In [1]: import numpy as np

In [2]: np.set_printoptions(precision=1, suppress=True, linewidth=120)

In [3]: rng = np.random.default_rng(302)

In [4]: z = rng.integers(0, 3, 6)

In [5]: K = (z[:, None] == z) * 2 + np.eye(6)

In [6]: K
Out[6]: 
array([[3., 2., 2., 2., 0., 2.],
       [2., 3., 2., 2., 0., 2.],
       [2., 2., 3., 2., 0., 2.],
       [2., 2., 2., 3., 0., 2.],
       [0., 0., 0., 0., 3., 0.],
       [2., 2., 2., 2., 0., 3.]])

In [7]: # 2 blocks once reordered

In [8]: vals, evecs = np.linalg.eigh(K)

In [9]: print((vals > 1e-8).sum(), (vals < -1e-8).sum())
6 0

In [10]: np.round(evecs.T @ evecs, 1) + 0
Out[10]: 
array([[1., 0., 0., 0., 0., 0.],
       [0., 1., 0., 0., 0., 0.],
       [0., 0., 1., 0., 0., 0.],
       [0., 0., 0., 1., 0., 0.],
       [0., 0., 0., 0., 1., 0.],
       [0., 0., 0., 0., 0., 1.]])

In [11]: print(vals)
[ 1.  1.  1.  1.  3. 11.]

In [12]: np.unique(vals.round(6) + 0, return_counts=True)[1]
Out[12]: array([4, 1, 1])

In [13]: np.linalg.svd(K, compute_uv=False)
Out[13]: array([11.,  3.,  1.,  1.,  1.,  1.])

In [14]: z = rng.permutation(6)

In [15]: print(z)
[2 3 4 5 0 1]

In [16]: B = K[z][:, z]

In [17]: print(np.sort(np.abs(np.linalg.eigvals(B))))
[ 1.  1.  1.  1.  3. 11.]

In [18]: B
Out[18]: 
array([[3., 2., 0., 2., 2., 2.],
       [2., 3., 0., 2., 2., 2.],
       [0., 0., 3., 0., 0., 0.],
       [2., 2., 0., 3., 2., 2.],
       [2., 2., 0., 2., 3., 2.],
       [2., 2., 0., 2., 2., 3.]])

In [19]: print(np.diag(B))
[3. 3. 3. 3. 3. 3.]

In [20]: np.trace(B)
Out[20]: np.float64(18.0)

In [21]: np.allclose(B, K)
Out[21]: False

In [22]: round(np.linalg.det(B), 1), round(float(np.linalg.det(K[z])), 1)
Out[22]: (np.float64(33.0), 33.0)

In [23]: round(float(np.linalg.det(K)), 1)
Out[23]: 33.0

In [24]: (K != 0).astype(int)
Out[24]: 
array([[1, 1, 1, 1, 0, 1],
       [1, 1, 1, 1, 0, 1],
       [1, 1, 1, 1, 0, 1],
       [1, 1, 1, 1, 0, 1],
       [0, 0, 0, 0, 1, 0],
       [1, 1, 1, 1, 0, 1]])

In [25]: C2 = K.T @ K

In [26]: print(np.linalg.svd(K, compute_uv=False) ** 2)
[121.   9.   1.   1.   1.   1.]

In [27]: (K @ K.T).shape
Out[27]: (6, 6)

In [28]: feats = np.loadtxt("arr.csv", delimiter=",")

In [29]: feats
Out[29]: 
array([[0., 0., 0., 0., 0., 1.],
       [0., 1., 0., 0., 0., 0.],
       [0., 0., 0., 0., 1., 0.],
       [1., 0., 0., 0., 0., 0.],
       [0., 0., 1., 0., 0., 0.],
       [0., 0., 0., 1., 0., 0.]])

In [30]: # orthonormal columns

In [31]: np.linalg.matrix_power(feats, 2)
Out[31]: 
array([[0., 0., 0., 1., 0., 0.],
       [0., 1., 0., 0., 0., 0.],
       [0., 0., 1., 0., 0., 0.],
       [0., 0., 0., 0., 0., 1.],
       [0., 0., 0., 0., 1., 0.],
       [1., 0., 0., 0., 0., 0.]])

In [32]: np.sort(np.abs(np.linalg.eigvals(feats)))[::-1]
Out[32]: array([1., 1., 1., 1., 1., 1.])

In [33]: print(np.linalg.matrix_power(feats, 100))
[[0. 0. 0. 0. 0. 1.]
 [0. 1. 0. 0. 0. 0.]
 [0. 0. 1. 0. 0. 0.]
 [1. 0. 0. 0. 0. 0.]
 [0. 0. 0. 0. 1. 0.]
 [0. 0. 0. 1. 0. 0.]]

In [34]: feats @ np.ones(6)
Out[34]: array([1., 1., 1., 1., 1., 1.])

In [35]: feats.sum(axis=1)
Out[35]: array([1., 1., 1., 1., 1., 1.])

In [36]: p = np.eye(6)[4]

In [37]: for _ in range(3):
    ...:     p = p @ feats
    ...:     print(p.round(1))
    ...: 
[0. 0. 1. 0. 0. 0.]
[0. 0. 0. 0. 1. 0.]
[0. 0. 1. 0. 0. 0.]

In [38]: (np.linalg.matrix_power((feats != 0) + (feats.T != 0) + np.eye(6), 6) > 0).astype(int)
Out[38]: 
array([[1, 0, 0, 1, 0, 1],
       [0, 1, 0, 0, 0, 0],
       [0, 0, 1, 0, 1, 0],
       [1, 0, 0, 1, 0, 1],
       [0, 0, 1, 0, 1, 0],
       [1, 0, 0, 1, 0, 1]])

In [39]: (feats != 0).astype(int)
Out[39]: 
array([[0, 0, 0, 0, 0, 1],
       [0, 1, 0, 0, 0, 0],
       [0, 0, 0, 0, 1, 0],
       [1, 0, 0, 0, 0, 0],
       [0, 0, 1, 0, 0, 0],
       [0, 0, 0, 1, 0, 0]])

In [40]: print(np.sort(np.linalg.eigvals(feats).real))
[-1.  -0.5 -0.5  1.   1.   1. ]

In [41]: print(feats @ feats)
[[0. 0. 0. 1. 0. 0.]
 [0. 1. 0. 0. 0. 0.]
 [0. 0. 1. 0. 0. 0.]
 [0. 0. 0. 0. 0. 1.]
 [0. 0. 0. 0. 1. 0.]
 [1. 0. 0. 0. 0. 0.]]

In [42]: np.linalg.svd(feats, compute_uv=False)
Out[42]: array([1., 1., 1., 1., 1., 1.])

In [43]: feats @ feats.T
Out[43]: 
array([[1., 0., 0., 0., 0., 0.],
       [0., 1., 0., 0., 0., 0.],
       [0., 0., 1., 0., 0., 0.],
       [0., 0., 0., 1., 0., 0.],
       [0., 0., 0., 0., 1., 0.],
       [0., 0., 0., 0., 0., 1.]])

In [44]: print(feats.T @ feats)
[[1. 0. 0. 0. 0. 0.]
 [0. 1. 0. 0. 0. 0.]
 [0. 0. 1. 0. 0. 0.]
 [0. 0. 0. 1. 0. 0.]
 [0. 0. 0. 0. 1. 0.]
 [0. 0. 0. 0. 0. 1.]]

In [45]: np.linalg.norm(feats, axis=0)
Out[45]: array([1., 1., 1., 1., 1., 1.])

In [46]: x0 = np.array([-4, 0, 3, -1, 3, -2])

In [47]: h = np.maximum(feats @ x0, 0)

In [48]: h
Out[48]: array([0., 0., 3., 0., 3., 0.])

In [49]: feats * (h > 1e-9)[:, None]
Out[49]: 
array([[0., 0., 0., 0., 0., 0.],
       [0., 0., 0., 0., 0., 0.],
       [0., 0., 0., 0., 1., 0.],
       [0., 0., 0., 0., 0., 0.],
       [0., 0., 1., 0., 0., 0.],
       [0., 0., 0., 0., 0., 0.]])

In [50]: np.flatnonzero(h > 1e-9)
Out[50]: array([2, 4])

In [51]: np.tanh(feats @ x0)
Out[51]: array([-1. ,  0. ,  1. , -1. ,  1. , -0.8])

In [52]: arr = np.load("block0.npy")

In [53]: arr
Out[53]: 
array([[  2.7,  13.4,  -0.5],
       [  2.8,   4.7,  -0.4],
       [ -1.4,   2.8,  -4.1],
       [  2.6,   1.4,   4.4],
       [ -3.7,  -9.4,   5.1],
       [  3.1,  -6.7,   5.2],
       [  1. ,   3.5,  -1. ],
       [ -0.6, -12.6,   1.5],
       [  7.1,   0.8,  -5.2],
       [ -2.9,  -5.3,   0.3],
       [ -6.6,  -4.1,  -2. ],
       [  5.4,  10.6,  -1.3],
       [  4.4, -15.9,   8.4],
       [ -1.9,  -6.2,  -0.6],
       [ -4.2,   4.2, -11.9],
       [  4.7,   9.3,  -2.4],
       [ -8.1,  -0.2,   1.1],
       [ -0.5,   4.3,  -9. ],
       [ -1.4,  11.3,  -7. ],
       [  5.2,   8.1,  -3.6],
       [  6.7,  -0.8,   0. ],
       [ -3.5,   2.1,  -6.9],
       [ -1.2,   1.7,  -1.1],
       [  0. ,   5.7,  -1.3],
       [ -2.3,   6.3,  -1. ],
       [  4.5,  15.4,  -4.6],
       [  1.4,   2.6,   5.7],
       [  2.2,  -2.5,  -0.2],
       [ -4. ,  -3.6,  -4.1],
       [ -5.5,   4.8,  -2.3],
       [  3.7,   7.7,   1.3],
       [  0.6, -17.1,   1.7],
       [  6.4,  -6.8,   4.1],
       [  6.3,  16.3,  -6.1],
       [  2.6,  15.6,  -5. ],
       [  3.5,   2.5,   2.2],
       [ -5.8,  -5.7,   5. ],
       [ -1.7,  -3.6,  -1.4],
       [  0.2,  -2.9,   0.4],
       [ -0.2,  -1.2,   5.7],
       [  1.8, -19.4,  10.4],
       [  1. , -10.5,   2.6],
       [ -2.2,  -6.1,   1.3],
       [ -0.3,  -9.7,   9.7]])

In [54]: B = np.c_[arr[:, :1] @ np.array([[-2]]), np.array([-2, 1, -1, 0, 2, 2, 0, 1, 0, 1, -2, -1, 0, 2, 2, -1, -2, -2, -2, 2, 2, 0, 1, 0, 1, 2, 1, -2, 1, -2, -1, 0, 0, -2, -2, -2, -1, 0, 2, 2, 0, 2, -1, 1])]

In [55]: B
Out[55]: 
array([[ -5.4,  -2. ],
       [ -5.6,   1. ],
       [  2.8,  -1. ],
       [ -5.2,   0. ],
       [  7.4,   2. ],
       [ -6.2,   2. ],
       [ -2. ,   0. ],
       [  1.2,   1. ],
       [-14.2,   0. ],
       [  5.8,   1. ],
       [ 13.2,  -2. ],
       [-10.8,  -1. ],
       [ -8.8,   0. ],
       [  3.8,   2. ],
       [  8.4,   2. ],
       [ -9.4,  -1. ],
       [ 16.2,  -2. ],
       [  1. ,  -2. ],
       [  2.8,  -2. ],
       [-10.4,   2. ],
       [-13.4,   2. ],
       [  7. ,   0. ],
       [  2.4,   1. ],
       [  0. ,   0. ],
       [  4.6,   1. ],
       [ -9. ,   2. ],
       [ -2.8,   1. ],
       [ -4.4,  -2. ],
       [  8. ,   1. ],
       [ 11. ,  -2. ],
       [ -7.4,  -1. ],
       [ -1.2,   0. ],
       [-12.8,   0. ],
       [-12.6,  -2. ],
       [ -5.2,  -2. ],
       [ -7. ,  -2. ],
       [ 11.6,  -1. ],
       [  3.4,   0. ],
       [ -0.4,   2. ],
       [  0.4,   2. ],
       [ -3.6,   0. ],
       [ -2. ,   2. ],
       [  4.4,  -1. ],
       [  0.6,   1. ]])

In [56]: print(np.linalg.matrix_rank(np.c_[arr, B]))
4

In [57]: np.linalg.norm(np.linalg.qr(arr)[0].T @ B, axis=0) ** 2 / ((B ** 2).sum(axis=0) + 1e-12)
Out[57]: array([1. , 0.1])

In [58]: np.round(np.linalg.norm(B - arr @ np.linalg.lstsq(arr, B)[0], axis=0), 1) + 0
Out[58]: array([0., 9.])

In [59]: B = np.array([[0, -1], [-1, -2], [-2, 1]])

In [60]: np.linalg.matrix_rank(np.vstack([arr, B.T]))
Out[60]: np.int64(3)

In [61]: print(np.linalg.norm(arr, axis=1).argmax())
40

In [62]: np.round(np.linalg.norm(arr[40] - arr[37]), 1)
Out[62]: np.float64(20.0)

In [63]: B = arr / np.linalg.norm(arr, axis=1, keepdims=True)

In [64]: C2 = B @ B.T

In [65]: C2[32]
Out[65]: 
array([-0.5, -0.3, -0.9,  0.5,  0.5,  0.9, -0.6,  0.7,  0.2,  0.3, -0.3, -0.4,  0.9,  0.4, -0.8, -0.4, -0.6, -0.7,
       -0.8, -0.3,  0.7, -0.8, -1. , -0.7, -0.9, -0.6,  0.2,  0.9, -0.3, -1. , -0.3,  0.7,  1. , -0.5, -0.6,  0.3,
        0.2,  0.2,  0.8,  0.5,  0.8,  0.8,  0.5,  0.7])

In [66]: round(float(np.degrees(np.arccos(np.clip(C2[32, 24], -1, 1)))), 1)
Out[66]: 153.1

In [67]: M = np.load("a.npy")

In [68]: M
Out[68]: 
array([[ 3.9,  5.7,  3.1],
       [ 4.8,  6.9,  5.7],
       [ 3.5,  4.9,  4.5],
       [ 0.9,  1.1,  0.1],
       [ 3.3,  4.9,  2.8],
       [ 3.2,  4.8,  4.6],
       [ 1.5,  2.2, -0.5],
       [ 4.5,  6.8,  7.2],
       [ 0.1, -0.3, -2.4],
       [-0.6, -1.6, -5.8],
       [ 4.9,  6.8,  8.1],
       [ 4.3,  6.3,  5.4],
       [ 1.2,  0.9, -2.2],
       [ 2.4,  3.3,  0.6],
       [ 0.4,  0.4, -2.8],
       [ 4.7,  7. ,  8.1],
       [ 3.3,  4.6,  1.4],
       [ 4.1,  5.9,  6.4],
       [ 3.3,  4.8,  2.1],
       [ 2.4,  3.2,  0.4],
       [ 1.5,  2.4,  1.9],
       [ 2. ,  2.7,  1.5],
       [ 0. , -0.1, -0.1],
       [ 2.6,  3.7,  3.4],
       [ 2.6,  4. ,  3.5],
       [ 4.9,  7. ,  6.3],
       [-1.1, -1.7, -6.3],
       [ 5.2,  7.5,  7.9],
       [ 4. ,  5.6,  3.1],
       [ 1.8,  2.1, -1.3],
       [ 4.7,  7.2,  8.8],
       [ 0.5,  0.6, -2. ]])

In [69]: C2 = np.cov(M, rowvar=False)

In [70]: M.std(axis=0)
Out[70]: array([1.8, 2.7, 3.9])

In [71]: np.polyfit(M[:, 2], M[:, 1], 1)
Out[71]: array([0.6, 2.2])

In [72]: C2
Out[72]: 
array([[ 3.2,  4.9,  6.8],
       [ 4.9,  7.5, 10.5],
       [ 6.8, 10.5, 16.1]])

In [73]: print(round(float(np.corrcoef(M[:, 2], M[:, 1])[0, 1]), 1))
0.9

In [74]: np.argsort(-M.std(axis=0).round(6), kind="stable")
Out[74]: array([2, 1, 0])

In [75]: print(C2.shape)
(3, 3)

In [76]: Ac = M - M.mean(axis=0)

In [77]: U, s, VT = np.linalg.svd(Ac, full_matrices=False)

In [78]: round((s ** 2).sum() ** 2 / (s ** 4).sum(), 1)
Out[78]: np.float64(1.1)

In [79]: np.abs(U[:, 0]).argmax()
Out[79]: np.int64(26)

In [80]: s
Out[80]: array([28.5,  4.6,  0.7])

In [81]: VT[0] * np.sign(VT[0, np.abs(VT[0]).argmax()])
Out[81]: array([0.3, 0.5, 0.8])

In [82]: np.searchsorted(np.cumsum(s ** 2) / (s ** 2).sum(), 0.9) + 1
Out[82]: np.int64(1)

In [83]: np.round(Ac.mean(axis=0), 1) + 0
Out[83]: array([0., 0., 0.])

In [84]: print(np.round(s ** 2 / (s ** 2).sum(), 1) + 0)
[1. 0. 0.]

In [85]: m1 = np.load("run2.npy")

In [86]: print(m1)
[[ 0 -3 -1  0  0 -2]
 [ 3  0  0 -2 -4 -4]
 [ 1  0  0  2  4  3]
 [ 0  2 -2  0 -3 -3]
 [ 0  4 -4  3  0  2]
 [ 2  4 -3  3 -2  0]]

In [87]: # skew, so no eigenvalue has a real part

In [88]: C2 = m1.T @ m1

In [89]: (m1 @ m1.T).shape
Out[89]: (6, 6)

In [90]: np.linalg.svd(m1, compute_uv=False) ** 2
Out[90]: array([90.3, 90.3, 10. , 10. ,  0.7,  0.7])

In [91]: x0 = np.array([-3, 5, 2, -4, 2, -2])

In [92]: round(float(np.linalg.norm(x0)), 1), round(float(np.linalg.norm(feats @ x0)), 1)
Out[92]: (7.9, 7.9)

In [93]: print(6 - np.linalg.matrix_rank(feats - np.eye(6), tol=1e-8))
3

In [94]: np.round(np.linalg.det(feats), 1)
Out[94]: np.float64(-1.0)

In [95]: print([p for p in range(1, 25) if np.allclose(np.linalg.matrix_power(feats, p), np.eye(6))])
[6, 12, 18, 24]

In [96]: np.linalg.inv(feats)
Out[96]: 
array([[0., 0., 0., 1., 0., 0.],
       [0., 1., 0., 0., 0., 0.],
       [0., 0., 0., 0., 1., 0.],
       [0., 0., 0., 0., 0., 1.],
       [0., 0., 1., 0., 0., 0.],
       [1., 0., 0., 0., 0., 0.]])

In [97]: x0 = np.array([1, 0, 0, 1, 2, 3])

In [98]: y = m1 @ x0

In [99]: y
Out[99]: array([ -6, -19,  20, -15,   9,   1])

In [100]: print(np.linalg.solve(m1, m1[:, 1]))
[ 0.  1. -0.  0. -0. -0.]

In [101]: np.round(np.linalg.solve(m1, y), 1) + 0
Out[101]: array([1., 0., 0., 1., 2., 3.])

In [102]: print(np.round(np.linalg.solve(m1, 2 * y), 1) + 0)
[2. 0. 0. 2. 4. 6.]

In [103]: np.round(np.linalg.solve(m1, y + m1[:, 5]), 1) + 0
Out[103]: array([1., 0., 0., 1., 2., 4.])

In [104]: E = np.load("x.npy")

In [105]: print(E)
[[2 0 0 0 0 0 0]
 [0 4 0 0 0 0 0]
 [1 3 3 0 0 0 0]
 [0 4 5 5 0 0 0]
 [2 3 1 3 3 0 0]
 [3 5 1 3 2 2 0]
 [5 0 0 2 0 3 0]]

In [106]: # rank 6

In [107]: B = E / np.sqrt((E ** 2).mean(axis=1, keepdims=True))

In [108]: B[2]
Out[108]: array([0.6, 1.8, 1.8, 0. , 0. , 0. , 0. ])

In [109]: print(np.linalg.matrix_rank(B) == np.linalg.matrix_rank(E))
True

In [110]: np.linalg.norm(B, axis=1)
Out[110]: array([2.6, 2.6, 2.6, 2.6, 2.6, 2.6, 2.6])

In [111]: np.linalg.matrix_rank(E - E.mean(axis=1, keepdims=True))
Out[111]: np.int64(6)

In [112]: round(float(np.linalg.norm(E[6] - E[1])), 1)
Out[112]: 7.3

In [113]: print(round(np.linalg.norm(E) ** 2 / np.linalg.norm(E, 2) ** 2, 1))
1.5

In [114]: np.linalg.norm(E, axis=0)
Out[114]: array([6.6, 8.7, 6. , 6.9, 3.6, 3.6, 0. ])

In [115]: round(float(np.linalg.norm(E, 2)), 1)
Out[115]: 12.3

In [116]: np.linalg.norm(E, axis=1).argmax()
Out[116]: np.int64(3)

In [117]: print(np.round(np.linalg.norm(E, "nuc"), 1))
29.1

In [118]: round(np.linalg.norm(E[6], 1), 1), round(np.linalg.norm(E[6], np.inf), 1)
Out[118]: (np.float64(10.0), np.float64(5.0))
